% ipython --no-banner

In [1]: import numpy as np

In [2]: np.set_printoptions(suppress=True, linewidth=100)

In [3]: feats = np.load("dump.npy")

In [4]: print(feats)
[[ -1   2   1]
 [  1   4   4]
 [  1   7   2]
 [  3   5   3]
 [  0   2   4]
 [ -2   3   6]
 [  0   1   7]
 [  3  -2   4]
 [  6   0   3]
 [  6   2   4]
 [  7   4   1]
 [  6   7   1]
 [  5   4   3]
 [  8   4   6]
 [  8   4   6]
 [  6   1   4]
 [  5  -1   5]
 [  2  -2   7]
 [  5  -4   5]
 [  2  -6   8]
 [  4  -5   8]
 [  5  -8   7]
 [  7  -9   6]
 [  6 -12   7]
 [  9  -9   5]
 [  6  -7   7]]

In [5]: Z = feats[[19, 6]].astype(float)

In [6]: for _ in range(3):
   ...:     z = np.linalg.norm(feats[:, None] - Z, axis=-1).argmin(axis=1)
   ...:     Z = np.array([feats[z == j].mean(axis=0) for j in range(2)])
   ...: 

In [7]: print(z)
[1 1 1 1 1 1 1 1 1 1 1 1 1 1 1 1 1 1 0 0 0 0 0 0 0 0]

In [8]: print(np.bincount(z))
[ 8 18]

In [9]: print(Z.round(1))
[[ 5.5 -7.5  6.6]
 [ 3.6  2.5  3.9]]

In [10]: print(np.round(Z[1] - Z[0], 1))
[-1.9 10.  -2.7]

In [11]: data = np.array([[-0.9, 0.9], [-1.0, 1.0], [-0.4, -0.5], [-1.0, -1.1]])

In [12]: print(data)
[[-0.9  0.9]
 [-1.   1. ]
 [-0.4 -0.5]
 [-1.  -1.1]]

In [13]: Xc = (feats - feats.mean(axis=0)) / feats.std(axis=0)

In [14]: print(np.round(Xc.std(axis=0), 1))
[1. 1. 1.]

In [15]: beta = np.linalg.lstsq(np.delete(Xc, 1, axis=1), Xc[:, 1])[0]

In [16]: print(np.abs(beta).argmax())
1

In [17]: P = data @ np.linalg.solve(data.T @ data, data.T)

In [18]: print(np.round(np.diag(P), 1))
[0.4 0.6 0.2 0.8]

In [19]: print(np.round((np.eye(4) - P) @ data, 1) + 0)
[[0. 0.]
 [0. 0.]
 [0. 0.]
 [0. 0.]]

In [20]: print(np.round(np.linalg.eigvalsh(P), 1) + 0)
[0. 0. 1. 1.]

In [21]: x0 = np.array([2, 3])

In [22]: rhs = data @ x0

In [23]: print(np.round(np.linalg.lstsq(data, rhs)[0], 1))
[2. 3.]

In [24]: print(np.round(np.linalg.solve(data.T @ data, data.T @ rhs), 1))
[2. 3.]

In [25]: rng = np.random.default_rng(156)

In [26]: rhs = rhs + 0.3 * rng.normal(size=4)

In [27]: print(rhs.round(1))
[ 0.8  1.  -2.6 -5.7]

In [28]: beta, *_ = np.linalg.lstsq(data, rhs)

In [29]: print([round(float(np.linalg.norm(np.linalg.solve(data.T @ data + lam * np.eye(2), data.T @ rhs))), 2) for lam in (0, 1, 10, 100)])
[3.93, 2.86, 0.84, 0.1]

In [30]: print(beta.round(1))
[2.2 3.2]

In [31]: print(np.round(data.T @ (rhs - data @ beta), 1) + 0)
[0. 0.]

In [32]: M2 = np.c_[data[:, :1] @ np.array([[2]]), np.array([5, 3, 3, 5])]

In [33]: print(M2)
[[-1.8  5. ]
 [-2.   3. ]
 [-0.8  3. ]
 [-2.   5. ]]

In [34]: print(np.round(np.linalg.norm(M2 - data @ np.linalg.lstsq(data, M2)[0], axis=0), 1) + 0)
[0.  1.9]

In [35]: x0 = np.array([-2, -2])

In [36]: h = np.maximum(data @ x0, 0)

In [37]: print(np.round(np.maximum(data @ (3 * x0), 0), 1))
[ 0.   0.   5.4 12.6]

In [38]: print(np.flatnonzero(h > 1e-9))
[2 3]

In [39]: print(np.round(data.T @ h, 1))
[-4.9 -5.5]

In [40]: M = np.array([[0.4, -0.4, 0.6],
    ...:     [-1.4, -0.8, -0.3],
    ...:     [-1.6, 0.3, -0.6],
    ...:     [0.6, 0.7, -0.5],
    ...:     [-1.4, 0.2, -0.6],
    ...:     [0.7, -0.9, 1.6],
    ...:     [0.1, 0.0, 0.8],
    ...:     [0.5, 0.7, 1.2],
    ...:     [-0.6, -0.4, 0.6],
    ...:     [-0.6, -0.6, 1.1],
    ...:     [1.9, -1.3, -0.4],
    ...:     [-3.0, 2.1, -4.2],
    ...:     [0.8, 1.1, -0.4],
    ...:     [-1.5, -0.7, 0.0]])

In [41]: ang = np.radians(36)

In [42]: R = np.eye(3)

In [43]: R[0, 0] = R[2, 2] = np.cos(ang)

In [44]: R[0, 2], R[2, 0] = -np.sin(ang), np.sin(ang)

In [45]: print(R.round(1))
[[ 0.8  0.  -0.6]
 [ 0.   1.   0. ]
 [ 0.6  0.   0.8]]

In [46]: M2 = M @ R.T

In [47]: print(round(float(np.linalg.det(R)), 1), round(float(np.trace(R)), 1))
1.0 2.6

In [48]: q, vecs = np.linalg.qr(R[:, :2])[0], np.linalg.qr(R[:, 2:])[0]

In [49]: sigma = np.linalg.svd(q.T @ vecs, compute_uv=False)

In [50]: print((sigma > 0.9).sum())
0

In [51]: print(sigma.round(1) + 0)
[0.]

In [52]: x0 = np.array([0, 4, 1])

In [53]: rhs = feats @ x0

In [54]: print(rhs)
[  9  20  30  23  12  18  11  -4   3  12  17  29  19  22  22   8   1  -1 -11 -16 -12 -25 -30 -41
 -31 -21]

In [55]: print(np.round(np.linalg.pinv(feats) @ feats, 1) + 0)
[[1. 0. 0.]
 [0. 1. 0.]
 [0. 0. 1.]]

In [56]: print(np.round(np.linalg.solve(feats.T @ feats, feats.T @ rhs), 1))
[0. 4. 1.]

In [57]: rhs = rhs + 0.3 * rng.normal(size=26)

In [58]: print(rhs.round(1))
[  9.   20.   30.2  23.5  12.5  17.6  10.6  -3.8   3.   11.6  17.1  29.1  19.   22.2  22.1   7.9
   1.   -1.2 -10.8 -15.9 -11.5 -25.  -30.1 -40.8 -31.1 -20.8]

In [59]: beta, *_ = np.linalg.lstsq(feats, rhs)

In [60]: print([round(float(np.linalg.norm(np.linalg.solve(feats.T @ feats + lam * np.eye(3), feats.T @ rhs))), 2) for lam in (0, 1, 10, 100)])
[4.12, 4.12, 4.04, 3.48]

In [61]: print(np.round(feats.T @ (rhs - feats @ beta), 1) + 0)
[0. 0. 0.]

In [62]: G = np.cov(M, rowvar=False)

In [63]: print(np.round(np.corrcoef(M.T), 1))
[[ 1.  -0.4  0.6]
 [-0.4  1.  -0.6]
 [ 0.6 -0.6  1. ]]

In [64]: print(round(np.corrcoef(M[:, 0], M[:, 2])[0, 1], 1))
0.6

In [65]: print(G.shape)
(3, 3)

In [66]: print(np.round(np.median(M, axis=0), 1))
[-0.2 -0.2 -0.2]

In [67]: print(np.round(np.polyfit(M[:, 0], M[:, 2], 1), 1))
[0.6 0.2]

In [68]: M2 = np.array([[-3, -1, -2, 2], [-2, 2, 3, -2], [2, 0, -3, 3], [2, 2, 2, -2]])

In [69]: W0 = M2 - M2.T

In [70]: print(W0)
[[ 0  1 -4  0]
 [-1  0  3 -4]
 [ 4 -3  0  1]
 [ 0  4 -1  0]]

In [71]: z = rng.permutation(4)

In [72]: print(z)
[0 1 2 3]

In [73]: M2 = W0[z][:, z]

In [74]: print(np.diag(M2))
[0 0 0 0]

In [75]: print(np.round(np.linalg.det(M2), 1), np.round(np.linalg.det(W0[z]), 1))
225.0 225.0

In [76]: print(np.allclose(M2, W0))
True

In [77]: print(np.round(np.sort(np.abs(np.linalg.eigvals(M2))), 1))
[2.5 2.5 6.1 6.1]

In [78]: P = M @ np.linalg.solve(M.T @ M, M.T)

In [79]: print(np.allclose(P @ P, P))
True

In [80]: print(round(np.trace(P), 1))
3.0

In [81]: print(np.round(P @ M[:, 1], 1) + 0)
[-0.4 -0.8  0.3  0.7  0.2 -0.9  0.   0.7 -0.4 -0.6 -1.3  2.1  1.1 -0.7]

In [82]: print(np.round(np.linalg.eigvalsh(P), 1) + 0)
[0. 0. 0. 0. 0. 0. 0. 0. 0. 0. 0. 1. 1. 1.]

In [83]: x0 = np.array([2, 0, -3, 0])

In [84]: rhs = W0 @ x0

In [85]: print(rhs)
[ 12 -11   8   3]

In [86]: print(np.round(np.linalg.solve(W0, W0[:, 2]), 1))
[ 0.  0.  1. -0.]

In [87]: print(np.round(np.linalg.solve(W0, 4 * rhs), 1))
[  8.   0. -12.  -0.]

In [88]: print(np.round(np.linalg.solve(W0, rhs), 1))
[ 2.  0. -3. -0.]

In [89]: print(np.round(np.linalg.solve(W0, rhs + W0[:, 1]), 1))
[ 2.  1. -3. -0.]

In [90]: M2 = np.linalg.inv(W0)

In [91]: print(np.round(W0 @ M2, 1) + 0)
[[1. 0. 0. 0.]
 [0. 1. 0. 0.]
 [0. 0. 1. 0.]
 [0. 0. 0. 1.]]

In [92]: x0 = np.array([4, 3, 3, 5])

In [93]: print(x0 @ W0 @ x0)
0

In [94]: print(np.round(np.linalg.eigvals(W0).real, 1) + 0)
[0. 0. 0. 0.]

In [95]: q = np.linalg.solve(np.eye(4) - W0, np.eye(4) + W0)

In [96]: print(np.round(q @ q.T, 1) + 0)
[[1. 0. 0. 0.]
 [0. 1. 0. 0.]
 [0. 0. 1. 0.]
 [0. 0. 0. 1.]]

In [97]: F = np.load("sample11.npy")

In [98]: print(F)
[[ 0 -1  0 -3]
 [ 0  1  0  2]
 [-2  1  2  1]]

In [99]: z = rng.permutation(2)

In [100]: M2 = data[:, z] * rng.choice([-1, 1], 2)

In [101]: print(M2)
[[-0.9 -0.9]
 [-1.  -1. ]
 [-0.4  0.5]
 [-1.   1.1]]

In [102]: left, _, vt = np.linalg.svd(data.T @ M2)

In [103]: print(np.round(np.linalg.lstsq(data, M2)[0], 1) + 0)
[[ 1.  0.]
 [ 0. -1.]]

In [104]: print(z)
[0 1]

In [105]: x0 = np.array([-3, 1])

In [106]: rhs = M2 @ x0

In [107]: print(np.round(np.linalg.lstsq(M2, rhs)[0], 1))
[-3.  1.]

In [108]: print(np.round(np.linalg.solve(M2.T @ M2, M2.T @ rhs), 1))
[-3.  1.]

In [109]: print(rhs.round(1))
[1.8 2.  1.7 4.1]

In [110]: print(np.round(np.linalg.pinv(M2) @ M2, 1) + 0)
[[1. 0.]
 [0. 1.]]

In [111]: rhs = rhs + 0.1 * rng.normal(size=4)

In [112]: print(rhs.round(1))
[1.9 2.1 1.7 3.9]

In [113]: beta, *_ = np.linalg.lstsq(M2, rhs)

In [114]: print([round(float(np.linalg.norm(np.linalg.solve(M2.T @ M2 + lam * np.eye(2), M2.T @ rhs))), 2) for lam in (0, 1, 10, 100)])
[3.1, 2.26, 0.66, 0.08]

In [115]: print(round(np.linalg.norm(rhs - M2 @ beta), 1))
0.1

In [116]: left, sigma, vt = np.linalg.svd(F)

In [117]: print(np.argmax(sigma[:-1] / (sigma[1:] + 1e-6)) + 1)
2

In [118]: print(sigma.round(1))
[4.2 2.6 0.3]

In [119]: M2 = left[:, :2] @ np.diag(sigma[:2]) @ vt[:2]

In [120]: print(round(float(np.linalg.norm(F - M2, 2)), 1), round(float(sigma[2]), 1))
0.3 0.3

In [121]: print(np.linalg.matrix_rank(M2))
2

In [122]: print(np.linalg.matrix_rank(F, rtol=0.05))
3

In [123]: print(M2.round(1) + 0)
[[ 0.  -1.1  0.  -2.9]
 [ 0.   0.8  0.   2.1]
 [-2.   1.   2.   1. ]]

In [124]: print(round(float(np.linalg.norm(M, 1)), 1), np.round(np.linalg.norm(M, np.inf), 1))
15.1 9.3

In [125]: print(round(float(np.linalg.norm(M) ** 2 / np.linalg.norm(M, 2) ** 2), 1))
1.4

In [126]: print(np.round(np.linalg.norm(M, "nuc"), 1))
12.3

In [127]: J = np.array([[9, 9, 1, 1], [1, 7, 6, 7], [2, 0, 4, 9], [4, 6, 8, 3]])

In [128]: x0 = np.array([-1, -8, -5, -9])

In [129]: rhs = J @ x0

In [130]: beta, lr = np.zeros(4), 1 / np.linalg.norm(J, 2) ** 2

In [131]: for i in range(30):
     ...:     beta -= lr * J.T @ (J @ beta - rhs)
     ...:     if i % 5 == 0: print(i, round(np.linalg.norm(J @ beta - rhs), 1))
     ...: 
0 28.9
5 12.0
10 9.5
15 8.2
20 7.2
25 6.3

In [132]: print(np.round(np.linalg.cond(J), 1))
6.1

In [133]: print(beta.round(1))
[-2.  -6.9 -5.9 -8.5]

In [134]: M2 = np.array([[2, -1, -2], [-1, 2, 2], [-2, 0, 1], [0, 0, 1]])

In [135]: print(np.vstack([F, M2.T]).shape)
(6, 4)

In [136]: print(np.einsum("ik,kj->ij", F, M2))
[[ 1 -2 -5]
 [-1  2  4]
 [-9  4  9]]

In [137]: print(np.einsum("ik,kj->ji", F, M2))
[[ 1 -1 -9]
 [-2  2  4]
 [-5  4  9]]

In [138]: left, sigma, vt = np.linalg.svd(J, full_matrices=False)

In [139]: print(left.shape, sigma.shape, vt.shape)
(4, 4) (4,) (4, 4)

In [140]: print((sigma > 1e-8).sum())
4

In [141]: print(np.allclose(left * sigma @ vt, J))
True

In [142]: print(np.round(left.T @ left, 1) + 0)
[[1. 0. 0. 0.]
 [0. 1. 0. 0.]
 [0. 0. 1. 0.]
 [0. 0. 0. 1.]]

In [143]: z = rng.permutation(4)

In [144]: print(z)
[1 0 3 2]

In [145]: M2 = J[z][:, z]

In [146]: print(round(np.linalg.det(M2), 1), round(float(np.linalg.det(J[z])), 1))
-3264.0 -3264.0

In [147]: print(np.round(np.sort(np.abs(np.linalg.eigvals(M2))), 1))
[ 5.2  5.7  5.7 19.2]

In [148]: print(np.allclose(M2, J))
False

In [149]: print(np.round(np.linalg.eigvals(J), 1))
[19.2+0.j  -5.2+0.j   4.5+3.5j  4.5-3.5j]

In [150]: print(np.round(np.poly(J), 1))
[    1.   -23.    58.   450. -3264.]

In [151]: sigma = 3 * 0.7 ** np.arange(3)

In [152]: q, _ = np.linalg.qr(np.array([[0.6, 1.0, 0.5], [0.4, 2.1, 0.3], [0.3, 0.1, 0.8]]))

In [153]: m1 = rng.normal(size=(27, 3)) * sigma @ q

In [154]: print(m1.round(1) + 0)
[[ 1.8  0.9 -0.4]
 [ 3.3 -1.7  2.3]
 [ 0.9  0.2  1.3]
 [-0.7 -1.4 -2.3]
 [ 5.2  1.6  0. ]
 [-5.3 -2.7 -1.7]
 [ 1.8 -0.6 -1.1]
 [ 3.9 -1.   2.1]
 [-1.8  1.3 -1.8]
 [ 2.7  0.3  0.5]
 [-0.5  0.2 -1.4]
 [-3.2  1.6 -1.9]
 [ 0.8 -0.1  2.9]
 [-1.1 -1.9  1.6]
 [ 2.6  2.2 -0.6]
 [ 7.3  0.9  1.9]
 [-3.5 -1.  -1.3]
 [-4.4  1.3 -3.2]
 [-0.8  0.3 -0.1]
 [-2.1 -0.8 -1.1]
 [ 0.9  0.2  1.6]
 [-0.9 -0.3 -1.4]
 [-1.5  3.  -3.1]
 [-1.3  0.3 -2.5]
 [ 0.  -0.1  2. ]
 [ 0.1 -0.2  0.5]
 [-3.9 -0.4 -1.3]]

In [155]: M2 = np.c_[m1[:, :1] @ np.array([[5]]), np.array([-1, 2, 3, 1, -1, 1, 3, -3, 3, 1, -3, -3, 1, -2, -1, -1, -3, -2, 1, 1, 1, 2, 2, -1, 3, -2, -1])]

In [156]: print(M2.round(1) + 0)
[[  8.9  -1. ]
 [ 16.6   2. ]
 [  4.7   3. ]
 [ -3.6   1. ]
 [ 26.   -1. ]
 [-26.7   1. ]
 [  9.    3. ]
 [ 19.3  -3. ]
 [ -9.1   3. ]
 [ 13.5   1. ]
 [ -2.7  -3. ]
 [-16.   -3. ]
 [  4.    1. ]
 [ -5.6  -2. ]
 [ 13.1  -1. ]
 [ 36.3  -1. ]
 [-17.6  -3. ]
 [-22.2  -2. ]
 [ -4.1   1. ]
 [-10.4   1. ]
 [  4.7   1. ]
 [ -4.6   2. ]
 [ -7.7   2. ]
 [ -6.3  -1. ]
 [  0.    3. ]
 [  0.4  -2. ]
 [-19.7  -1. ]]

In [157]: print(np.round(np.linalg.lstsq(m1, M2[:, 0])[0], 1) + 0)
[5. 0. 0.]

In [158]: print(np.linalg.matrix_rank(M2))
2

In [159]: print(np.round(np.linalg.norm(np.linalg.qr(m1)[0].T @ M2, axis=0) ** 2 / ((M2 ** 2).sum(axis=0) + 1e-12), 1) + 0)
[1. 0.]

In [160]: print(np.round(np.linalg.norm(M2 - m1 @ np.linalg.lstsq(m1, M2)[0], axis=0), 1) + 0)
[ 0.  10.4]

In [161]: x0 = np.array([1, -1])

In [162]: h = np.maximum(M2 @ x0, 0)

In [163]: print(np.flatnonzero(h > 1e-9))
[ 0  1  2  4  6  7  9 10 12 14 15 20 25]

In [164]: print(np.round(np.maximum(M2 @ (3 * x0), 0), 1))
[ 29.6  43.9   5.    0.   80.9   0.   18.1  66.9   0.   37.4   0.8   0.    9.1   0.   42.2 112.
   0.    0.    0.    0.   11.    0.    0.    0.    0.    7.3   0. ]

In [165]: print(np.round(M2 * (h > 1e-9)[:, None], 1))
[[ 8.9 -1. ]
 [16.6  2. ]
 [ 4.7  3. ]
 [-0.   0. ]
 [26.  -1. ]
 [-0.   0. ]
 [ 9.   3. ]
 [19.3 -3. ]
 [-0.   0. ]
 [13.5  1. ]
 [-2.7 -3. ]
 [-0.  -0. ]
 [ 4.   1. ]
 [-0.  -0. ]
 [13.1 -1. ]
 [36.3 -1. ]
 [-0.  -0. ]
 [-0.  -0. ]
 [-0.   0. ]
 [-0.   0. ]
 [ 4.7  1. ]
 [-0.   0. ]
 [-0.   0. ]
 [-0.  -0. ]
 [ 0.   0. ]
 [ 0.4 -2. ]
 [-0.  -0. ]]

In [166]: print(h.round(1))
[ 9.9 14.6  1.7  0.  27.   0.   6.  22.3  0.  12.5  0.3  0.   3.   0.  14.1 37.3  0.   0.   0.
  0.   3.7  0.   0.   0.   0.   2.4  0. ]

In [167]: print(np.round(np.tanh(M2 @ x0), 1))
[ 1.   1.   0.9 -1.   1.  -1.   1.   1.  -1.   1.   0.3 -1.   1.  -1.   1.   1.  -1.  -1.  -1.
 -1.   1.  -1.  -1.  -1.  -1.   1.  -1. ]

In [168]: print(np.round(M2.T @ h, 1))
[3261.7  -89.2]

In [169]: P = m1 @ np.linalg.solve(m1.T @ m1, m1.T)

In [170]: print(np.round(np.diag(P), 1) + 0)
[0.  0.1 0.  0.2 0.2 0.3 0.2 0.1 0.1 0.  0.  0.1 0.2 0.1 0.1 0.2 0.1 0.2 0.  0.  0.  0.  0.3 0.1
 0.1 0.  0.1]

In [171]: print(np.round(np.trace(P), 1))
3.0

In [172]: print(np.round(P @ m1[:, 1], 1))
[ 0.9 -1.7  0.2 -1.4  1.6 -2.7 -0.6 -1.   1.3  0.3  0.2  1.6 -0.1 -1.9  2.2  0.9 -1.   1.3  0.3
 -0.8  0.2 -0.3  3.   0.3 -0.1 -0.2 -0.4]

In [173]: print(np.round(np.linalg.eigvalsh(P), 1) + 0)
[0. 0. 0. 0. 0. 0. 0. 0. 0. 0. 0. 0. 0. 0. 0. 0. 0. 0. 0. 0. 0. 0. 0. 0. 1. 1. 1.]
